>>> import numpy as np
>>> np.set_printoptions(precision=2, suppress=True, linewidth=100)
>>> E = np.loadtxt("block15.csv", delimiter=",")
>>> E
array([[1., 0., 2.],
       [0., 1., 0.],
       [2., 0., 1.]])
>>> np.linalg.eigvals(E)
array([ 3., -1.,  1.])
>>> np.round(np.linalg.det(E.T), 2)
np.float64(-3.0)
>>> np.round(np.linalg.det(2 * E), 2), round(float(np.linalg.det(E)), 2)
(np.float64(-24.0), -3.0)
>>> np.poly(E)
array([ 1., -3., -1.,  3.])
>>> np.round(np.linalg.det(E[::-1]), 2)
np.float64(3.0)
>>> proj = np.triu(np.array([[-2, -1, 2], [-1, 1, 1], [0, 0, 2]]), 1) + np.eye(3)
>>> B = proj @ E @ np.linalg.inv(proj)
>>> np.poly(B)
array([ 1., -3., -1.,  3.])
>>> np.trace(B), np.trace(E)
(np.float64(3.0), np.float64(3.0))
>>> np.round(np.linalg.det(B), 2)
np.float64(-3.0)
>>> proj @ E - E @ proj
array([[ 4.,  0.,  0.],
       [ 2.,  0.,  0.],
       [ 0.,  2., -4.]])
>>> (E != 0).astype(int)
array([[1, 0, 1],
       [0, 1, 0],
       [1, 0, 1]])
>>> ev, vecs = np.linalg.eigh(E)
>>> np.unique(ev.round(6) + 0, return_counts=True)[1]
array([1, 1, 1])
>>> ev
array([-1.,  1.,  3.])
>>> np.round(vecs.T @ vecs, 2) + 0
array([[1., 0., 0.],
       [0., 1., 0.],
       [0., 0., 1.]])
>>> np.linalg.eigvalsh(E @ E)
array([1., 1., 9.])
>>> np.abs(vecs[:, -1])
array([0.71, 0.  , 0.71])
>>> np.linalg.svd(E, compute_uv=False)
array([3., 1., 1.])
>>> q, _ = np.linalg.qr(np.array([[-0.5], [2.2], [-0.8], [-0.4]]))
>>> feats = q @ q.T
>>> feats
array([[ 0.04, -0.19,  0.07,  0.03],
       [-0.19,  0.82, -0.3 , -0.15],
       [ 0.07, -0.3 ,  0.11,  0.05],
       [ 0.03, -0.15,  0.05,  0.03]])
>>> x = np.array([0, -1, -1, -2])
>>> (x - feats @ x) @ (feats @ x)
np.float64(0.0)
>>> feats @ x
array([ 0.05, -0.22,  0.08,  0.04])
>>> feats @ feats @ x
array([ 0.05, -0.22,  0.08,  0.04])
>>> np.eye(4) - feats
array([[ 0.96,  0.19, -0.07, -0.03],
       [ 0.19,  0.18,  0.3 ,  0.15],
       [-0.07,  0.3 ,  0.89, -0.05],
       [-0.03,  0.15, -0.05,  0.97]])
>>> np.linalg.eigvalsh(2 * feats - np.eye(4))
array([-1., -1., -1.,  1.])
